$ ipython --no-banner

In [1]: import numpy as np

In [2]: np.set_printoptions(suppress=True, linewidth=140)

In [3]: def rd(a):
   ...:     return np.round(a, 2) + 0
   ...: 

In [4]: K = np.load("dump.npy")

In [5]: K
Out[5]: 
array([[0, 1, 0, 0, 0],
       [1, 0, 1, 1, 0],
       [0, 1, 0, 1, 0],
       [0, 1, 1, 0, 0],
       [0, 0, 0, 0, 0]])

In [6]: rd(np.linalg.det(K.T))
Out[6]: np.float64(0.0)

In [7]: np.einsum("ij,ji->", K, K)
Out[7]: np.int64(8)

In [8]: np.einsum("ii->", K)
Out[8]: np.int64(0)

In [9]: rng = np.random.default_rng(57032)

In [10]: other = K + rng.integers(-2, 3, (5, 4)) @ rng.integers(-2, 3, (4, 5))

In [11]: other
Out[11]: 
array([[10, -3, -4, -7,  6],
       [ 0,  0,  4,  1, -4],
       [-1,  7,  1, -1, -8],
       [ 4,  1,  3, -5, -6],
       [-4, -1,  7,  2, -8]])

In [12]: other - K
Out[12]: 
array([[10, -4, -4, -7,  6],
       [-1,  0,  3,  0, -4],
       [-1,  6,  1, -2, -8],
       [ 4,  0,  2, -5, -6],
       [-4, -1,  7,  2, -8]])

In [13]: rd(np.linalg.svd(other - K, compute_uv=False))
Out[13]: array([19.17, 12.21,  6.88,  0.3 ,  0.  ])

In [14]: np.abs(other - K).sum(axis=1)
Out[14]: array([31,  8, 18, 17, 22])

In [15]: rd(np.sort(np.linalg.eigvals(K).real))
Out[15]: array([-1.48, -1.  ,  0.  ,  0.31,  2.17])

In [16]: (K != 0).astype(int)
Out[16]: 
array([[0, 1, 0, 0, 0],
       [1, 0, 1, 1, 0],
       [0, 1, 0, 1, 0],
       [0, 1, 1, 0, 0],
       [0, 0, 0, 0, 0]])

In [17]: rd(np.linalg.det(K))
Out[17]: np.float64(0.0)

In [18]: def softmax(z):
    ...:     e = np.exp(z - z.max(axis=-1, keepdims=True))
    ...:     return e / e.sum(axis=-1, keepdims=True)
    ...: 

In [19]: rd(softmax(10 * K[2]))
Out[19]: array([0. , 0.5, 0. , 0.5, 0. ])

In [20]: rd(softmax(K[2]))
Out[20]: array([0.12, 0.32, 0.12, 0.32, 0.12])

In [21]: rd(softmax(K).sum(axis=1))
Out[21]: array([1., 1., 1., 1., 1.])

In [22]: rd(softmax(K[2] + 3))
Out[22]: array([0.12, 0.32, 0.12, 0.32, 0.12])

In [23]: att = K @ K.T / np.sqrt(5)

In [24]: rd(softmax(att + np.triu(np.full(att.shape, -np.inf), 1)))
Out[24]: 
array([[1.  , 0.  , 0.  , 0.  , 0.  ],
       [0.21, 0.79, 0.  , 0.  , 0.  ],
       [0.28, 0.28, 0.44, 0.  , 0.  ],
       [0.22, 0.22, 0.22, 0.34, 0.  ],
       [0.2 , 0.2 , 0.2 , 0.2 , 0.2 ]])

In [25]: rd(softmax(att))
Out[25]: 
array([[0.23, 0.15, 0.23, 0.23, 0.15],
       [0.11, 0.43, 0.17, 0.17, 0.11],
       [0.19, 0.19, 0.3 , 0.19, 0.12],
       [0.19, 0.19, 0.19, 0.3 , 0.12],
       [0.2 , 0.2 , 0.2 , 0.2 , 0.2 ]])

In [26]: np.unique(K.round(6), axis=0).shape
Out[26]: (5, 5)

In [27]: feats = np.loadtxt("data.csv", delimiter=",")

In [28]: feats
Out[28]: 
array([[3., 1., 0.],
       [0., 3., 1.],
       [0., 0., 3.]])

In [29]: W1 = np.array([[2, 1, 2, 1], [2, 1, 1, 2], [0, 3, 2, 2]])

In [30]: coef = np.array([2, -1, -2, -3])

In [31]: H = np.maximum(feats @ W1 + coef, 0)

In [32]: (H > 0).mean(axis=0)
Out[32]: array([1., 1., 1., 1.])

In [33]: (H > 0).astype(int)
Out[33]: 
array([[1, 1, 1, 1],
       [1, 1, 1, 1],
       [1, 1, 1, 1]])

In [34]: H
Out[34]: 
array([[10.,  3.,  5.,  2.],
       [ 8.,  5.,  3.,  5.],
       [ 2.,  8.,  4.,  3.]])

In [35]: cent = np.array([[1, 1, 2], [0, -1, -2], [1, 1, -2], [0, -2, -1]])

In [36]: W1 @ cent
Out[36]: 
array([[  4,   1,  -3],
       [  3,  -2,  -2],
       [  2,  -5, -12]])

In [37]: H @ cent
Out[37]: 
array([[ 15.,   8.,   2.],
       [ 11.,  -4.,  -5.],
       [  6.,  -8., -23.]])
